$ python -q
>>> import numpy as np
>>> np.set_printoptions(precision=2, suppress=True, linewidth=200)
>>> mat = np.load("w.npy")
>>> mat
array([[ 0.2, -0.6,  0.9,  0.4, -0.1, -0.4, -0.5],
       [ 0.2, -0.3,  0.7, -0.4, -1.4,  1. ,  0.3],
       [ 1.6, -0.3,  2.8,  0.5, -0.6, -1. ,  0.2],
       [ 0.3,  0. , -0.7,  0.1, -0.5, -1.3, -1.4],
       [ 0.5,  0.8,  0.9,  0.8, -1.1,  0.9,  1.5],
       [-0.9,  1.4, -0.3, -1.1,  0.2, -1.7,  0.2]])
>>> x0 = np.array([0, 0, 2, 2, 1, 1, 3])
>>> h1 = np.maximum(mat @ x0, 0)
>>> mat * (h1 > 1e-9)[:, None]
array([[ 0.2, -0.6,  0.9,  0.4, -0.1, -0.4, -0.5],
       [ 0.2, -0.3,  0.7, -0.4, -1.4,  1. ,  0.3],
       [ 1.6, -0.3,  2.8,  0.5, -0.6, -1. ,  0.2],
       [ 0. ,  0. , -0. ,  0. , -0. , -0. , -0. ],
       [ 0.5,  0.8,  0.9,  0.8, -1.1,  0.9,  1.5],
       [-0. ,  0. , -0. , -0. ,  0. , -0. ,  0. ]])
>>> np.maximum(mat @ x0, 0) - np.maximum(-mat @ x0, 0)
array([ 0.6,  1.1,  5.6, -7.2,  7.7, -3.7])
>>> h1
array([0.6, 1.1, 5.6, 0. , 7.7, 0. ])
>>> np.tanh(mat @ x0)
array([ 0.54,  0.8 ,  1.  , -1.  ,  1.  , -1.  ])
>>> M = np.load("test12.npy")
>>> M
array([[0, 0, 0, 0, 0, 0, 0, 1, 0],
       [0, 0, 1, 1, 0, 1, 1, 0, 0],
       [0, 1, 0, 0, 0, 1, 1, 0, 1],
       [0, 1, 0, 0, 0, 0, 1, 0, 1],
       [0, 0, 0, 0, 0, 0, 0, 1, 0],
       [0, 1, 1, 0, 0, 0, 0, 0, 1],
       [0, 1, 1, 1, 0, 0, 0, 0, 0],
       [1, 0, 0, 0, 1, 0, 0, 0, 1],
       [0, 0, 1, 1, 0, 1, 0, 1, 0]])
>>> np.allclose(M @ M.T, M.T @ M)
True
>>> np.allclose(M, M.T)
True
>>> np.linalg.matrix_power(M, 4)
array([[ 3,  3,  1,  0,  3,  1,  2,  0,  6],
       [ 3, 35, 26, 17,  3, 20, 25,  4, 31],
       [ 1, 26, 36, 29,  1, 26, 20, 12, 18],
       [ 0, 17, 29, 25,  0, 22, 15, 11, 10],
       [ 3,  3,  1,  0,  3,  1,  2,  0,  6],
       [ 1, 20, 26, 22,  1, 24, 20, 10, 16],
       [ 2, 25, 20, 15,  2, 20, 23,  4, 23],
       [ 0,  4, 12, 11,  0, 10,  4, 12,  2],
       [ 6, 31, 18, 10,  6, 16, 23,  2, 33]])
>>> (M + M.T) / 2
array([[0., 0., 0., 0., 0., 0., 0., 1., 0.],
       [0., 0., 1., 1., 0., 1., 1., 0., 0.],
       [0., 1., 0., 0., 0., 1., 1., 0., 1.],
       [0., 1., 0., 0., 0., 0., 1., 0., 1.],
       [0., 0., 0., 0., 0., 0., 0., 1., 0.],
       [0., 1., 1., 0., 0., 0., 0., 0., 1.],
       [0., 1., 1., 1., 0., 0., 0., 0., 0.],
       [1., 0., 0., 0., 1., 0., 0., 0., 1.],
       [0., 0., 1., 1., 0., 1., 0., 1., 0.]])
>>> ev, vecs = np.linalg.eigh(M)
>>> np.round(vecs @ np.diag(ev) @ vecs.T, 2) + 0
array([[0., 0., 0., 0., 0., 0., 0., 1., 0.],
       [0., 0., 1., 1., 0., 1., 1., 0., 0.],
       [0., 1., 0., 0., 0., 1., 1., 0., 1.],
       [0., 1., 0., 0., 0., 0., 1., 0., 1.],
       [0., 0., 0., 0., 0., 0., 0., 1., 0.],
       [0., 1., 1., 0., 0., 0., 0., 0., 1.],
       [0., 1., 1., 1., 0., 0., 0., 0., 0.],
       [1., 0., 0., 0., 1., 0., 0., 0., 1.],
       [0., 0., 1., 1., 0., 1., 0., 1., 0.]])
>>> ev.round(2) + 0
array([-2.44, -1.58, -1.43, -0.54,  0.  ,  0.16,  0.74,  1.67,  3.44])
>>> round(float(ev.sum()), 2), np.trace(M)
(-0.0, np.int64(0))
>>> np.round(vecs.T @ vecs, 2) + 0
array([[1., 0., 0., 0., 0., 0., 0., 0., 0.],
       [0., 1., 0., 0., 0., 0., 0., 0., 0.],
       [0., 0., 1., 0., 0., 0., 0., 0., 0.],
       [0., 0., 0., 1., 0., 0., 0., 0., 0.],
       [0., 0., 0., 0., 1., 0., 0., 0., 0.],
       [0., 0., 0., 0., 0., 1., 0., 0., 0.],
       [0., 0., 0., 0., 0., 0., 1., 0., 0.],
       [0., 0., 0., 0., 0., 0., 0., 1., 0.],
       [0., 0., 0., 0., 0., 0., 0., 0., 1.]])
>>> W0 = np.load("layer3.npy")
>>> W0.round(2) + 0
array([[ 1.  ,  0.01, -0.05,  0.  ,  0.  ,  0.05,  0.05],
       [ 0.01,  0.97,  0.14, -0.01, -0.01, -0.16, -0.14],
       [-0.05,  0.14,  0.41,  0.05,  0.05,  0.68,  0.59],
       [ 0.  , -0.01,  0.05,  1.  ,  0.  , -0.05, -0.05],
       [ 0.  , -0.01,  0.05,  0.  ,  1.  , -0.05, -0.05],
       [ 0.05, -0.16,  0.68, -0.05, -0.05,  0.22, -0.68],
       [ 0.05, -0.14,  0.59, -0.05, -0.05, -0.68,  0.41]])
>>> ev, vecs = np.linalg.eigh(W0)
>>> x0 = np.array([3, -3, 3, 1, -2, -2, -2])
>>> round(np.abs(W0).sum(axis=1).max(), 2), round(np.abs(ev).max(), 2)
(np.float64(1.95), np.float64(1.0))
>>> round(float(x0 @ W0 @ x0 / (x0 @ x0)), 2), ev[0], np.round(ev[-1], 2)
(-0.01, np.float64(-1.0), np.float64(1.0))
>>> np.linalg.norm(W0, axis=1).argmax()
np.int64(0)
>>> np.linalg.norm(W0, axis=1)
array([1., 1., 1., 1., 1., 1., 1.])
>>> np.round(np.linalg.norm(W0[3], 1), 2), round(np.linalg.norm(W0[3], np.inf), 2)
(np.float64(1.16), np.float64(1.0))
>>> X = np.loadtxt("mat.csv", delimiter=",")
>>> X.round(2) + 0
array([[ 0.  ,  0.  , -0.01,  0.02,  0.01,  0.02, -0.01,  0.01,  0.01,  0.01,  0.02, -0.01,  0.  ],
       [ 0.  ,  0.  ,  0.01, -0.02, -0.01, -0.02,  0.01, -0.01, -0.01, -0.01, -0.02,  0.01,  0.  ],
       [-0.01,  0.01,  0.05, -0.1 , -0.03, -0.1 ,  0.03, -0.06, -0.05, -0.03, -0.1 ,  0.06, -0.01],
       [ 0.02, -0.02, -0.1 ,  0.22,  0.06,  0.22, -0.06,  0.14,  0.1 ,  0.06,  0.22, -0.14,  0.02],
       [ 0.01, -0.01, -0.03,  0.06,  0.02,  0.06, -0.02,  0.04,  0.03,  0.02,  0.06, -0.04,  0.01],
       [ 0.02, -0.02, -0.1 ,  0.22,  0.06,  0.22, -0.06,  0.14,  0.1 ,  0.06,  0.22, -0.14,  0.02],
       [-0.01,  0.01,  0.03, -0.06, -0.02, -0.06,  0.02, -0.04, -0.03, -0.02, -0.06,  0.04, -0.01],
       [ 0.01, -0.01, -0.06,  0.14,  0.04,  0.14, -0.04,  0.09,  0.06,  0.04,  0.14, -0.09,  0.01],
       [ 0.01, -0.01, -0.05,  0.1 ,  0.03,  0.1 , -0.03,  0.06,  0.05,  0.03,  0.1 , -0.06,  0.01],
       [ 0.01, -0.01, -0.03,  0.06,  0.02,  0.06, -0.02,  0.04,  0.03,  0.02,  0.06, -0.04,  0.01],
       [ 0.02, -0.02, -0.1 ,  0.22,  0.06,  0.22, -0.06,  0.14,  0.1 ,  0.06,  0.22, -0.14,  0.02],
       [-0.01,  0.01,  0.06, -0.14, -0.04, -0.14,  0.04, -0.09, -0.06, -0.04, -0.14,  0.09, -0.01],
       [ 0.  ,  0.  , -0.01,  0.02,  0.01,  0.02, -0.01,  0.01,  0.01,  0.01,  0.02, -0.01,  0.  ]])
>>> np.abs(np.diag(np.linalg.qr(X)[1])) > 1e-9
array([ True, False, False, False, False, False, False, False, False, False, False, False, False])
>>> rank = np.linalg.matrix_rank(X)
>>> rank
np.int64(1)
>>> null = np.linalg.svd(X)[2][rank:].T
>>> np.allclose(X @ null, 0)
True
>>> null.shape
(13, 12)
>>> x0 = np.array([2, 2, 0, 0, 1, 2, 1, 2, 1, 0, 2, 2, 0])
>>> np.sign((X @ x0).round(6))
array([ 1., -1., -1.,  1.,  1.,  1., -1.,  1.,  1.,  1.,  1., -1.,  1.])
>>> X @ (2 * x0)
array([ 0.18, -0.18, -0.91,  1.99,  0.54,  1.99, -0.54,  1.27,  0.91,  0.54,  1.99, -1.27,  0.18])
>>> X @ np.eye(13)[6]
array([-0.01,  0.01,  0.03, -0.06, -0.02, -0.06,  0.02, -0.04, -0.03, -0.02, -0.06,  0.04, -0.01])
>>> (X @ x0).argmax()
np.int64(3)
